$ python -q
>>> import numpy as np
>>> np.set_printoptions(suppress=True, linewidth=100)
>>> E = np.abs(np.array([[0, 1, 2, 0], [2, 2, 0, 2], [0, 2, 0, 1], [1, 1, 0, 2]])) + np.eye(4)
>>> E = E / E.sum(axis=1, keepdims=True)
>>> E.round(3)
array([[0.25 , 0.25 , 0.5  , 0.   ],
       [0.286, 0.429, 0.   , 0.286],
       [0.   , 0.5  , 0.25 , 0.25 ],
       [0.2  , 0.2  , 0.   , 0.6  ]])
>>> # a transition matrix
>>> proj = np.triu(np.array([[2, -8, -3, 3], [-5, -9, -4, 6], [0, 0, -5, 4], [-9, 9, -3, 6]]), 1) + np.eye(4)
>>> A2 = proj @ E @ np.linalg.inv(proj)
>>> np.round(proj @ E - E @ proj, 3)
array([[-1.686, -2.329,  1.   , -5.486],
       [ 1.2  ,  1.486,  1.571, -0.829],
       [ 0.8  ,  0.8  ,  2.   , -1.6  ],
       [ 0.   ,  1.6  ,  1.4  , -1.8  ]])
>>> np.linalg.matrix_rank(A2)
np.int64(4)
>>> np.round(np.poly(A2), 3)
array([ 1.   , -1.529,  0.705, -0.214,  0.037])
>>> round(np.linalg.det(A2), 3)
np.float64(0.038)
>>> A2.round(3)
array([[  -1.436,  -15.564,  -66.814,  363.714],
       [   1.486,   11.514,   49.514, -268.714],
       [   0.8  ,    7.7  ,   33.45 , -179.75 ],
       [   0.2  ,    1.8  ,    7.8  ,  -42.   ]])
>>> np.round(np.sort(np.abs(np.linalg.eigvals(E)))[::-1], 3)
array([1.   , 0.335, 0.335, 0.335])
>>> np.round(E @ np.ones(4), 3)
array([1., 1., 1., 1.])
>>> np.round(E.sum(axis=1), 3)
array([1., 1., 1., 1.])
>>> p = np.eye(4)[0]
>>> for _ in range(5):
...     p = p @ E
...     print(p.round(3))
... 
[0.25 0.25 0.5  0.  ]
[0.134 0.42  0.25  0.196]
[0.193 0.378 0.129 0.3  ]
[0.216 0.335 0.129 0.32 ]
[0.214 0.326 0.14  0.32 ]
